>>> import numpy as np
>>> np.set_printoptions(precision=2, suppress=True, linewidth=100)
>>> theta = np.deg2rad(90)
>>> A = np.eye(5)
>>> A[np.ix_([4, 2], [4, 2])] = [[np.cos(theta), -np.sin(theta)], [np.sin(theta), np.cos(theta)]]
>>> A.round(2) + 0
array([[ 1.,  0.,  0.,  0.,  0.],
       [ 0.,  1.,  0.,  0.,  0.],
       [ 0.,  0.,  0.,  0.,  1.],
       [ 0.,  0.,  0.,  1.,  0.],
       [ 0.,  0., -1.,  0.,  0.]])
>>> data = np.array([[9, 4, 9, 4], [6, 5, 6, 5], [9, 4, 9, 4], [6, 5, 6, 5]])
>>> r0, v = data[0], data[1]
>>> r0 @ r0
np.int64(194)
>>> p = (r0 @ v) / (r0 @ r0) * r0
>>> np.round((v - p) @ r0, 2)
np.float64(0.0)
>>> p
array([6.87, 3.05, 6.87, 3.05])
>>> np.outer(r0, v)
array([[54, 45, 54, 45],
       [24, 20, 24, 20],
       [54, 45, 54, 45],
       [24, 20, 24, 20]])
>>> v - p
array([-0.87,  1.95, -0.87,  1.95])
>>> np.round(np.linalg.norm(r0 + v) ** 2 + np.linalg.norm(r0 - v) ** 2, 2)
np.float64(632.0)
>>> J = np.loadtxt("run1.csv", delimiter=",")
>>> J
array([[ 1.,  0.,  0.,  0.],
       [ 0.,  1.,  0.,  0.],
       [ 5., -5.,  1.,  0.],
       [ 1., -5.,  5.,  1.]])
>>> # triangular, det is the product of the diagonal
>>> Y = J[0, 0] * J[1:] - np.outer(J[1:, 0], J[0])
>>> Y
array([[ 0.,  1.,  0.,  0.],
       [ 0., -5.,  1.,  0.],
       [ 0., -5.,  5.,  1.]])
>>> np.linalg.matrix_rank(Y), np.linalg.matrix_rank(J)
(np.int64(3), np.int64(4))
>>> round(np.linalg.norm(J, 2) / np.linalg.norm(J), 2)
np.float64(0.91)
>>> [round(float(x), 2) for x in np.linalg.svd(J, compute_uv=False)[:3]]
[9.34, 4.12, 0.84]
>>> mat = np.loadtxt("w.csv", delimiter=",")
>>> mat
array([[ 0.97,  0.13,  0.19],
       [ 0.13,  0.33, -0.93],
       [ 0.19, -0.93, -0.31]])
>>> [round(float(np.linalg.det(mat[:i, :i])), 2) + 0 for i in range(1, 4)]
[0.97, 0.31, -1.0]
>>> np.all(np.linalg.eigvalsh(mat) > 0)
np.False_
>>> np.round(np.linalg.eigvalsh(mat).min(), 2)
np.float64(-1.0)
>>> evals, vecs = np.linalg.eig(mat)
>>> round(np.prod(evals), 2)
np.float64(-1.0)
>>> np.sort(np.linalg.eigvals(mat.T))
array([-1.,  1.,  1.])
>>> np.round(mat @ vecs[:, 0] - evals[0] * vecs[:, 0], 2) + 0
array([0., 0., 0.])
>>> Y = np.array([[1, -3, -1, 0],
...     [1, 2, 3, 1],
...     [1, 3, 3, -2],
...     [1, 1, 1, 0],
...     [3, 1, -2, 3],
...     [3, -3, 3, 1]])
>>> C = np.array([[3, 0, 1, -2, -1],
...     [0, -1, 2, 4, -5],
...     [5, -2, 4, 5, -4],
...     [1, 2, -3, 5, -5]])
>>> rng = np.random.default_rng(6933)
>>> W0 = Y @ C + 0.1 * rng.normal(size=(6, 5))
>>> W0
array([[ -2.07,   5.15,  -9.02, -18.85,  18.07],
       [ 19.03,  -6.02,  13.88,  26.12, -28.1 ],
       [ 15.83, -13.09,  24.68,  14.99, -17.94],
       [  8.09,  -3.01,   6.9 ,   6.89,  -9.97],
       [  2.18,   9.01, -12.01,   2.97, -15.08],
       [ 25.03,  -1.  ,   5.97,   2.03,  -4.98]])
>>> t3 = np.stack([W0, -3 * W0, W0[::-1]])
>>> np.linalg.matrix_rank(t3)
array([5, 5, 5])
>>> np.linalg.matrix_rank(t3.reshape(3, -1))
np.int64(2)
